$ python3 -q
>>> import numpy as np
>>> import numpy.linalg as la
>>> np.set_printoptions(suppress=True, linewidth=100)
>>> W0 = np.load("test17.npy")
>>> W0
array([[-11.75,  22.42,  13.07],
       [-10.82,  23.27,  11.41],
       [ 14.84, -11.26,  -5.86],
       [ 13.95,  -9.46,  -7.17],
       [ 14.59, -11.63,  -9.08],
       [ 12.89, -11.08,  -6.56],
       [-12.72,  23.09,  12.59],
       [-13.75,  21.1 ,  12.23],
       [-11.08,  22.42,  12.84],
       [ 13.35,  -8.16,  -8.61],
       [-12.36,  20.8 ,  12.42],
       [-12.12,  21.  ,  12.82],
       [-11.66,  23.03,  12.39],
       [ 14.1 , -10.42,  -6.85],
       [ 12.27, -10.07,  -6.35],
       [-12.87,  21.42,  12.95],
       [ 16.63,  -8.89,  -8.31],
       [-14.88,  23.07,  12.82],
       [-12.36,  23.3 ,  12.57],
       [-11.85,  23.52,  10.56],
       [-10.72,  21.99,  13.66],
       [-11.1 ,  21.81,  11.52],
       [-11.06,  21.99,  13.89],
       [ 16.1 ,  -8.57,  -6.72],
       [ 13.67,  -9.79,  -6.64],
       [-10.59,  21.29,  14.64]])
>>> D = la.norm(W0[:, None] - W0[None], axis=-1)
>>> la.matrix_rank(D ** 2)
np.int64(5)
>>> D.mean(axis=1).argmax()
np.int64(4)
>>> D[:5, :5].round(2)
array([[ 0.  ,  2.08, 46.9 , 45.68, 48.41],
       [ 2.08,  0.  , 46.36, 45.06, 47.79],
       [46.9 , 46.36,  0.  ,  2.4 ,  3.25],
       [45.68, 45.06,  2.4 ,  0.  ,  2.96],
       [48.41, 47.79,  3.25,  2.96,  0.  ]])
>>> np.unravel_index(D.round(6).argmax(), D.shape)
(np.int64(4), np.int64(17))
>>> np.flatnonzero(D[16] < D.mean() / 2)
array([ 2,  3,  4,  5,  9, 13, 14, 16, 23, 24])
